$ python3 -q
>>> import numpy as np
>>> np.set_printoptions(precision=2, suppress=True, linewidth=100)
>>> def rd(a):
...     return np.round(a, 2) + 0
... 
>>> m1 = np.load("dump.npy")
>>> print(rd(m1))
[[0.11 0.12 0.16 0.24]
 [0.12 0.13 0.17 0.27]
 [0.16 0.17 0.22 0.34]
 [0.24 0.27 0.34 0.54]]
>>> U, sv, vt = np.linalg.svd(m1)
>>> vecs = vt[:(sv > 1e-8).sum()]
>>> rng = np.random.default_rng(7304)
>>> x0 = m1[0] + 2 * m1[1] + rng.integers(2) * np.eye(4)[0]
>>> print(rd(x0))
[1.36 0.39 0.5  0.78]
>>> print(rd(np.diag(vecs.T @ vecs)))
[0.11 0.13 0.22 0.54]
>>> evals, vecs = np.linalg.eigh(m1)
>>> print(np.abs(vecs[:, -1]).round(6).argmax())
3
>>> print(rd(np.linalg.svd(m1, compute_uv=False)))
[1. 0. 0. 0.]
>>> print(rd(np.linalg.eigvalsh(m1 @ m1)))
[0. 0. 0. 1.]
>>> print(rd(np.linalg.eigvalsh(m1 + 5 * np.eye(4))))
[5. 5. 5. 6.]
>>> print(np.unique(evals.round(6) + 0, return_counts=True)[1])
[3 1]
>>> print(rd(evals.sum()), rd(np.trace(m1)))
1.0 1.0
>>> th = np.radians(72)
>>> Rm = np.eye(4)
>>> Rm[0, 0] = Rm[1, 1] = np.cos(th)
>>> Rm[0, 1], Rm[1, 0] = -np.sin(th), np.sin(th)
>>> print(rd(Rm))
[[ 0.31 -0.95  0.    0.  ]
 [ 0.95  0.31  0.    0.  ]
 [ 0.    0.    1.    0.  ]
 [ 0.    0.    0.    1.  ]]
>>> out = m1 @ Rm.T
>>> print(rd(out))
[[-0.08  0.14  0.16  0.24]
 [-0.09  0.16  0.17  0.27]
 [-0.11  0.2   0.22  0.34]
 [-0.18  0.32  0.34  0.54]]
>>> print(np.allclose(m1 @ m1.T, out @ out.T))
True
>>> print(np.allclose(np.linalg.norm(m1, axis=1), np.linalg.norm(out, axis=1)))
True
>>> x0 = np.array([2, 0, 3, 2])
>>> print(rd(out @ np.eye(4)[1]))
[0.14 0.16 0.2  0.32]
>>> print(rd((out * x0).sum(axis=1)))
[0.79 0.87 1.11 1.74]
>>> print(rd(out @ np.ones(4)))
[0.46 0.51 0.65 1.01]
>>> print(rd(out * x0))
[[-0.16  0.    0.47  0.49]
 [-0.18  0.    0.51  0.54]
 [-0.23  0.    0.65  0.68]
 [-0.36  0.    1.03  1.07]]
>>> print(np.linalg.norm(out @ x0) <= np.linalg.norm(out, 2) * np.linalg.norm(x0) + 1e-9)
True
>>> r = np.linalg.matrix_rank(m1)
>>> print(r)
1
>>> N = np.linalg.svd(m1)[2][r:].T
>>> print([int(np.linalg.matrix_rank(m1[:, :j + 1])) for j in range(4)])
[1, 1, 1, 1]
>>> print(np.linalg.matrix_rank(m1.T @ m1), np.linalg.matrix_rank(m1 @ m1.T))
1 1
>>> print([int(np.linalg.matrix_rank(m1[:i])) for i in range(1, len(m1) + 1)])
[1, 1, 1, 1]
>>> print(rd(N @ N.T))
[[ 0.89 -0.12 -0.16 -0.24]
 [-0.12  0.87 -0.17 -0.27]
 [-0.16 -0.17  0.78 -0.34]
 [-0.24 -0.27 -0.34  0.46]]
>>> print(N.shape)
(4, 3)
>>> W0 = np.load("data.npy")
>>> print(W0)
[[-3.68 -5.12  4.42]
 [-1.36 -5.46  3.19]
 [-0.27 -5.41  3.78]
 [-0.08  2.62  0.95]
 [-0.27 -8.66  3.92]
 [-0.05 -0.85 -0.19]
 [-0.62  4.08  0.89]
 [-0.24  2.71  0.39]
 [ 0.43 -5.97  4.68]
 [-0.68 -5.59  3.85]
 [-0.78  2.   -1.07]
 [-1.33 -6.53  5.1 ]
 [-1.38 -0.54 -0.71]
 [-0.1   2.02  1.56]]
>>> Xs = (W0 - W0.mean(axis=0)) / W0.std(axis=0)
>>> print(Xs.std(axis=0))
[1. 1. 1.]
>>> b = np.linalg.lstsq(np.delete(Xs, 0, axis=1), Xs[:, 0])[0]
>>> print(rd(b))
[ 0.14 -0.11]
>>> z = W0[:, 2] > np.median(W0[:, 2])
>>> f = W0[z].mean(axis=0) - W0[~z].mean(axis=0)
>>> print(((W0 - W0.mean(axis=0)) @ f > 0).astype(int))
[1 1 1 0 1 0 0 0 1 1 0 1 0 0]
>>> D = np.linalg.norm(W0[:, None] - W0[None], axis=-1)
>>> print(np.flatnonzero(D[13] < D.mean() / 2))
[ 3  6  7 10 13]
>>> print(D.shape)
(14, 14)
>>> print(rd(D[13]))
[ 8.48  7.76  7.76  0.86 10.94  3.36  2.23  1.37  8.59  7.97  2.72  9.34  3.65  0.  ]
>>> print(np.unravel_index(D.round(6).argmax(), D.shape))
(np.int64(4), np.int64(6))
>>> print((D + 1e9 * np.eye(14)).round(6).argmin(axis=1))
[ 1  9  9  7 11 12  7  3  2  2  7  9  5  3]
>>> print(D.mean(axis=1).argmax())
4
>>> print(np.linalg.matrix_rank(D ** 2))
5
>>> C = W0[[12, 10]].astype(float)
>>> for _ in range(4):
...     z = np.linalg.norm(W0[:, None] - C, axis=-1).argmin(axis=1)
...     C = np.array([W0[z == j].mean(axis=0) for j in range(2)])
... 
>>> print(z)
[0 0 0 1 0 1 1 1 0 0 1 0 1 1]
>>> print(np.abs(C[1] - C[0]).argmax())
1
>>> K = np.vander(np.arange(3) - 1, 3, increasing=True)
>>> print(K)
[[ 1 -1  1]
 [ 1  0  0]
 [ 1  1  1]]
>>> def softmax(z):
...     e = np.exp(z - z.max(axis=-1, keepdims=True))
...     return e / e.sum(axis=-1, keepdims=True)
... 
>>> print(rd(softmax(K[0])))
[0.47 0.06 0.47]
>>> S = K @ K.T / np.sqrt(3)
>>> print(rd(softmax(S)[0] @ K))
[ 1.   -0.42  0.81]
>>> Q, vecs = np.linalg.qr(K[:, :2])[0], np.linalg.qr(K[:, 2:])[0]
>>> sv = np.linalg.svd(Q.T @ vecs, compute_uv=False)
>>> print((sv > 0.9).sum())
0
>>> print(rd(sv))
[0.82]
>>> print(rd(np.linalg.norm(Q @ Q.T - vecs @ vecs.T, 2)))
1.0
>>> print(np.kron(np.eye(2, dtype=int), K))
[[ 1 -1  1  0  0  0]
 [ 1  0  0  0  0  0]
 [ 1  1  1  0  0  0]
 [ 0  0  0  1 -1  1]
 [ 0  0  0  1  0  0]
 [ 0  0  0  1  1  1]]
>>> print(rd(np.linalg.eigvals(K).sum().real))
2.0
>>> print(rd(np.linalg.det(K.T)))
2.0
>>> print(np.einsum("ii->", K))
2
>>> P = np.triu(np.array([[1, 1, -2], [0, -2, -1], [-2, 1, -1]]), 1) + np.eye(3)
>>> out = P @ K @ np.linalg.inv(P)
>>> print(rd(np.linalg.det(out)))
2.0
>>> print(np.trace(out), np.trace(K))
2.0 2
>>> print(out)
[[ 0. -3. -4.]
 [ 0. -1. -2.]
 [ 1.  0.  3.]]
>>> A = np.load("mat.npy")
>>> print(A)
[[ 0  0  0  0]
 [-1  0  0  0]
 [ 0  1  0  0]
 [ 0  0  1  0]]
>>> f = np.array([1, -4, -5])
>>> print(np.polyval(f, A[0]))
[-5 -5 -5 -5]
>>> print(np.array([np.convolve(row, f, "same") for row in A]))
[[ 0  0  0  0]
 [ 4  5  0  0]
 [ 1 -4 -5  0]
 [ 0  1 -4 -5]]
>>> print(np.convolve(A[0], f))
[0 0 0 0 0 0]
>>> Q, _ = np.linalg.qr(np.array([[-1.1, 1.9, 0.1],
...     [0.9, 0.3, -0.4],
...     [1.5, -0.9, 0.4],
...     [0.4, 0.3, -0.4]]))
>>> feats = Q @ Q.T
>>> print(rd(feats))
[[ 1.    0.03 -0.01 -0.04]
 [ 0.03  0.65  0.11  0.46]
 [-0.01  0.11  0.97 -0.14]
 [-0.04  0.46 -0.14  0.38]]
>>> evals, vecs = np.linalg.eigh(feats)
>>> x0 = np.array([1, 0, 3, 1])
>>> print(rd(x0 @ feats @ x0))
9.06
>>> print(rd(np.abs(feats).sum(axis=1).max()), rd(np.abs(evals).max()))
1.26 1.0
>>> mat = np.load("test2.npy")
>>> print(mat)
[[-1 -1 -2]
 [ 5  5 10]
 [-4 -4 -8]]
>>> f = np.array([3, 0])
>>> print(np.correlate(K[2], K[0], "full"))
[1 0 1 0 1]
>>> print(np.convolve(K[2], f))
[3 3 3 0]
>>> print(np.array([np.convolve(row, f, "same") for row in K]))
[[ 3 -3  3]
 [ 3  0  0]
 [ 3  3  3]]
>>> print(rd(W0[7] @ W0[0]))
-11.27
>>> print(rd(np.linalg.norm(W0[7] - W0[0])))
9.45
>>> print(rd(np.linalg.norm(W0, 1)), rd(np.linalg.norm(W0, np.inf)))
57.56 13.22
>>> print(rd(np.linalg.norm(W0, 2)))
20.39
>>> print(rd(np.linalg.norm(W0, axis=0)))
[ 4.57 17.6  11.32]
>>> print(rd(np.linalg.norm(W0) ** 2 / np.linalg.norm(W0, 2) ** 2))
1.1
>>> data = np.loadtxt("case9.csv", delimiter=",")
>>> print(rd(data))
[[-0.2  -0.49 -0.83  0.2 ]
 [ 0.33 -0.44 -0.02 -0.83]
 [ 0.92  0.11 -0.21  0.31]
 [ 0.07 -0.75  0.52  0.41]]
>>> Q = data.astype(float).copy()
>>> for j in range(4):
...     Q[:, j] -= Q[:, :j] @ (Q[:, :j].T @ Q[:, j])
...     Q[:, j] /= np.linalg.norm(Q[:, j])
... 
>>> print(rd(Q.T @ data))
[[1. 0. 0. 0.]
 [0. 1. 0. 0.]
 [0. 0. 1. 0.]
 [0. 0. 0. 1.]]
>>> E = np.array([[-3, -1], [0, -3]])
>>> print(E)
[[-3 -1]
 [ 0 -3]]
>>> Q, vecs = np.linalg.qr(E[:, :1])[0], np.linalg.qr(E[:, 1:])[0]
>>> sv = np.linalg.svd(Q.T @ vecs, compute_uv=False)
>>> print(rd(np.linalg.norm(Q @ Q.T - vecs @ vecs.T, 2)))
0.95
>>> print(rd(np.degrees(np.arccos(sv.clip(0, 1)))))
[71.57]
>>> print((sv > 0.9).sum())
0
